$ python -q
>>> import numpy as np
>>> from numpy import linalg as LA
>>> np.set_printoptions(precision=2, suppress=True, linewidth=140, floatmode="fixed")
>>> J = np.load("sample2.npy")
>>> J
array([[  0.30,   2.70,  -0.70,  -0.20,  -1.30,   0.30,   1.10,  -0.60,   1.20,   0.40,  -0.20,   0.30,   0.60,  -0.10],
       [ -0.90,   0.10,  -0.70,   0.30,  -2.20,   0.70,  -1.80,  -1.00,  -0.50,   0.50,  -1.10,  -1.00,  -0.30,  -0.20],
       [ -0.30,   0.10,   0.80,   1.00,  -0.60,  -1.40,   0.70,   0.40,  -1.90,  -0.40,  -0.70,  -0.90,   0.20,  -0.30],
       [  0.30,  -0.10,  -0.10,   0.60,   1.20,  -0.60,   0.00,   0.30,   0.40,   1.70,   0.10,  -1.90,   0.70,   0.60],
       [ -1.50,  -0.70,  -0.40,   1.70,   2.50,  -0.80,   1.60,   0.10,  -0.20,  -0.40,  -0.20,   1.00,   0.00,  -0.10],
       [  0.20,   0.10,  -1.40,  -0.90,  -0.10,  -1.30,  -0.70,  -1.10,  -0.20,  -0.90,   0.20,  -1.10,   0.50,   0.00],
       [  0.40,   0.70,  -2.00,  -1.30,   0.40,  -2.10,  -0.90,  -0.60,   0.20,   0.80,  -0.40,   0.80,  -1.80,   2.20],
       [  0.20,  -0.90,   0.50,   1.30,  -0.70,  -0.50,  -1.40,  -1.40,   0.60,  -0.70,   1.50,   1.10,   1.30,  -0.90],
       [  0.50,  -0.20,  -0.70,   1.00,   0.30,   0.10,   0.10,  -0.10,   0.30,   2.00,   1.30,  -0.90,  -0.60,  -1.40],
       [  8.00, -34.00,  -4.00,  24.00,  -8.00, -24.00,  24.00, -10.00,  -4.00,   6.00,  -4.00,  -4.00,  14.00,   2.00],
       [ -0.50,   0.20,  -0.20,  -1.50,  -0.60,  -1.50,  -1.20,   1.70,  -0.90,  -0.20,  -0.70,  -0.70,   0.70,   0.00],
       [ -0.60,   0.90,  -0.30,  -1.30,   1.20,  -0.70,  -0.40,  -0.60,   0.70,  -0.60,  -0.40,  -0.20,   0.30,   0.20],
       [  1.10,  -0.50,   0.60,   0.00,   0.20,   1.20,  -0.70,   1.50,  -0.90,  -0.50,   1.40,  -0.60,   0.10,   0.00],
       [  0.00,  -2.50,   2.20,  -0.50,   1.10,   1.00,   0.20,   0.60,  -0.20,  -1.10,  -0.60,  -0.60,  -0.90,   0.20],
       [ -0.50,  -0.80,  -0.80,  -1.40,  -0.80,  -0.40,   0.40,  -0.50,  -1.20,  -0.10,   0.00,  -0.80,   0.20,   0.10],
       [ -0.80,   0.10,  -0.50,   1.30,  -0.30,  -0.30,   1.40,  -0.70,   0.10,  -1.10,  -0.10,  -1.00,  -0.80,   0.60],
       [  0.60,   0.80,   0.30,  -0.40,   0.20,  -1.20,   0.30,   0.20,   0.00,  -1.60,   0.30,  -0.10,  -0.90,   1.50],
       [ -1.60,  -0.10,   1.40,  -0.50,   0.10,  -0.10,   1.60,   0.00,  -1.90,  -1.10,  -1.20,  -1.90,   1.20,   0.50],
       [ -1.30,   2.70,   0.60,   0.80,   0.90,  -0.50,  -1.70,  -0.90,   1.00,   2.00,  -1.70,  -0.50,   0.10,  -0.20],
       [  1.60,   0.10,   0.30,   1.50,  -0.70,  -0.90,  -0.40,  -1.00,   0.50,   1.20,   0.20,   0.30,  -0.20,  -0.70],
       [  0.60,  -0.50,  -0.30,   1.10,  -0.60,   0.10,   1.00,   1.40,  -2.10,  -2.10,  -1.50,   1.50,  -0.50,  -0.80],
       [  2.10,  -0.30,   0.80,   0.70,   0.80,   1.20,  -1.10,  -0.70,   0.00,   1.00,  -0.30,   0.50,  -1.30,  -0.30],
       [  0.90,   0.10,  -1.60,   0.40,  -1.30,   0.60,  -0.30,   0.40,   0.00,   0.70,  -2.00,   0.10,   0.30,   0.00],
       [  0.60,   0.40,   0.00,  -1.00,   2.60,   0.30,   0.30,   2.00,  -1.90,  -2.20,   0.40,  -1.60,   1.40,  -1.20],
       [ -0.70,  -0.10,  -0.90,   0.40,   0.10,  -0.50,   0.30,  -1.40,   0.20,   0.90,  -0.10,   0.50,   0.70,  -0.20],
       [ -0.80,   2.50,   0.80,   2.80,   1.60,  -0.30,  -0.20,  -1.80,  -0.80,  -1.00,  -0.90,   0.20,   1.00,   1.30],
       [ -0.60,   0.00,  -1.00,  -0.60,   0.00,  -1.10,  -0.10,  -0.10,   1.20,   0.90,   1.10,   1.70,   0.60,  -1.20],
       [ -1.50,   0.10,  -0.60,  -1.00,  -0.90,   0.70,  -1.30,  -2.60,  -1.10,   0.70,  -0.10,  -1.40,  -0.40,  -0.70],
       [ -0.40,   0.80,   0.00,   0.50,  -0.60,  -0.30,   0.00,  -0.30,   0.70,  -0.80,  -1.80,  -0.60,  -1.70,   0.60],
       [  1.70,   2.00,  -1.20,   0.00,   0.40,   0.70,   0.20,   0.60,  -1.60,  -2.70,   0.80,  -0.30,   0.80,   1.30],
       [ -0.60,  -2.50,   0.20,  -1.10,   2.60,  -0.20,  -0.60,  -0.60,   1.00,   0.30,   1.20,  -0.60,  -0.80,  -2.00]])
>>> cov = np.cov(J, rowvar=False)
>>> np.polyfit(J[:, 9], J[:, 5], 1)
array([-1.81, -0.93])
>>> cov.shape
(14, 14)
>>> np.median(J, axis=0)
array([ 0.00,  0.10, -0.30,  0.30,  0.10, -0.30,  0.00, -0.50,  0.00, -0.20, -0.20, -0.60,  0.20,  0.00])
>>> np.argwhere(np.triu(np.abs(np.corrcoef(J.T)) > 0.8, 1))
array([[ 0,  1],
       [ 0,  3],
       [ 0,  6],
       [ 1,  3],
       [ 1,  5],
       [ 1,  6],
       [ 1,  7],
       [ 1, 12],
       [ 3,  5],
       [ 3,  6],
       [ 3,  7],
       [ 3, 12],
       [ 5,  6],
       [ 5,  7],
       [ 5, 12],
       [ 6,  7],
       [ 6, 12],
       [ 7, 12]])
>>> A = np.load("case19.npy")
>>> A
array([[ 0.48,  0.59,  0.28, -0.09,  0.59],
       [ 0.59,  0.34, -0.31,  0.10, -0.66],
       [ 0.28, -0.31,  0.85,  0.05, -0.31],
       [-0.09,  0.10,  0.05,  0.98,  0.10],
       [ 0.59, -0.66, -0.31,  0.10,  0.34]])
>>> cov = A.T @ A
>>> cov.round(2) + 0
array([[1.00, 0.00, 0.00, 0.00, 0.00],
       [0.00, 1.00, 0.00, 0.00, 0.00],
       [0.00, 0.00, 1.00, 0.00, 0.00],
       [0.00, 0.00, 0.00, 1.00, 0.00],
       [0.00, 0.00, 0.00, 0.00, 1.00]])
>>> LA.matrix_rank(cov)
np.int64(5)
>>> LA.svd(A, compute_uv=False) ** 2
array([1.00, 1.00, 1.00, 1.00, 1.00])
>>> [round(float(LA.det(A[:i, :i])), 2) + 0 for i in range(1, 6)]
[0.48, -0.18, -0.33, -0.34, -1.0]
>>> np.all(LA.eigvalsh(A) > 0)
np.False_
>>> rng = np.random.default_rng(425)
>>> lab = rng.permutation(5)
>>> lab
array([4, 1, 3, 0, 2])
>>> other = A[lab][:, lab]
>>> np.allclose(other, A)
False
>>> np.diag(other)
array([0.34, 0.34, 0.98, 0.48, 0.85])
>>> LA.pinv(A)
array([[ 0.48,  0.59,  0.28, -0.09,  0.59],
       [ 0.59,  0.34, -0.31,  0.10, -0.66],
       [ 0.28, -0.31,  0.85,  0.05, -0.31],
       [-0.09,  0.10,  0.05,  0.98,  0.10],
       [ 0.59, -0.66, -0.31,  0.10,  0.34]])
>>> np.round(A.T @ A, 2) + 0
array([[1.00, 0.00, 0.00, 0.00, 0.00],
       [0.00, 1.00, 0.00, 0.00, 0.00],
       [0.00, 0.00, 1.00, 0.00, 0.00],
       [0.00, 0.00, 0.00, 1.00, 0.00],
       [0.00, 0.00, 0.00, 0.00, 1.00]])
>>> round(float(A[:, 0] @ A[:, 4]), 2)
0.0
>>> LA.svd(A, compute_uv=False)
array([1.00, 1.00, 1.00, 1.00, 1.00])
>>> mat = np.load("out7.npy")
>>> mat
array([[2, 2, 2, 1, 3],
       [0, 3, 0, 3, 1],
       [2, 1, 0, 3, 3],
       [0, 2, 0, 3, 1],
       [1, 3, 2, 1, 0],
       [1, 2, 2, 2, 1],
       [1, 2, 3, 0, 0],
       [0, 3, 2, 3, 3]])
>>> lab = rng.permutation(5)
>>> other = mat[:, lab] * rng.choice([-1, 1], 5)
>>> other
array([[-3,  1,  2, -2,  2],
       [-1,  3,  0, -3,  0],
       [-3,  3,  2, -1,  0],
       [-1,  3,  0, -2,  0],
       [ 0,  1,  1, -3,  2],
       [-1,  2,  1, -2,  2],
       [ 0,  0,  1, -2,  3],
       [-3,  3,  0, -3,  2]])
>>> U, _, Vh = LA.svd(mat.T @ other)
>>> lab
array([4, 3, 0, 1, 2])
>>> np.round(LA.lstsq(mat, other)[0], 2) + 0
array([[ 0.00,  0.00,  1.00,  0.00,  0.00],
       [ 0.00,  0.00,  0.00, -1.00,  0.00],
       [ 0.00,  0.00,  0.00,  0.00,  1.00],
       [ 0.00,  1.00,  0.00,  0.00,  0.00],
       [-1.00,  0.00,  0.00,  0.00,  0.00]])
>>> hat = other @ LA.solve(other.T @ other, other.T)
>>> np.allclose(hat @ hat, hat)
True
>>> feats = np.loadtxt("data.csv", delimiter=",")
>>> feats
array([[2.00, 0.00, 0.00, 2.00, 1.00, 0.00, 0.00, 0.00, 0.00, 0.00, 2.00, 1.00, 1.00],
       [0.00, 2.00, 0.00, 0.00, 2.00, 1.00, 0.00, 0.00, 0.00, 0.00, 0.00, 2.00, 1.00],
       [0.00, 0.00, 2.00, 0.00, 0.00, 2.00, 1.00, 0.00, 0.00, 0.00, 0.00, 0.00, 2.00],
       [2.00, 0.00, 0.00, 2.00, 0.00, 0.00, 2.00, 1.00, 0.00, 0.00, 0.00, 0.00, 0.00],
       [1.00, 2.00, 0.00, 0.00, 2.00, 0.00, 0.00, 2.00, 1.00, 0.00, 0.00, 0.00, 0.00],
       [0.00, 1.00, 2.00, 0.00, 0.00, 2.00, 0.00, 0.00, 2.00, 1.00, 0.00, 0.00, 0.00],
       [0.00, 0.00, 1.00, 2.00, 0.00, 0.00, 2.00, 0.00, 0.00, 2.00, 1.00, 0.00, 0.00],
       [0.00, 0.00, 0.00, 1.00, 2.00, 0.00, 0.00, 2.00, 0.00, 0.00, 2.00, 1.00, 0.00],
       [0.00, 0.00, 0.00, 0.00, 1.00, 2.00, 0.00, 0.00, 2.00, 0.00, 0.00, 2.00, 1.00],
       [0.00, 0.00, 0.00, 0.00, 0.00, 1.00, 2.00, 0.00, 0.00, 2.00, 0.00, 0.00, 2.00],
       [2.00, 0.00, 0.00, 0.00, 0.00, 0.00, 1.00, 2.00, 0.00, 0.00, 2.00, 0.00, 0.00],
       [1.00, 2.00, 0.00, 0.00, 0.00, 0.00, 0.00, 1.00, 2.00, 0.00, 0.00, 2.00, 0.00],
       [1.00, 1.00, 2.00, 0.00, 0.00, 0.00, 0.00, 0.00, 1.00, 2.00, 0.00, 0.00, 2.00]])
>>> f, v = feats[5], feats[12]
>>> f @ v
np.float64(9.0)
>>> pr = (f @ v) / (f @ f) * f
>>> LA.matrix_rank(np.outer(f, v))
np.int64(1)
>>> v - pr
array([ 1.00,  0.36,  0.71,  0.00,  0.00, -1.29,  0.00,  0.00, -0.29,  1.36,  0.00,  0.00,  2.00])
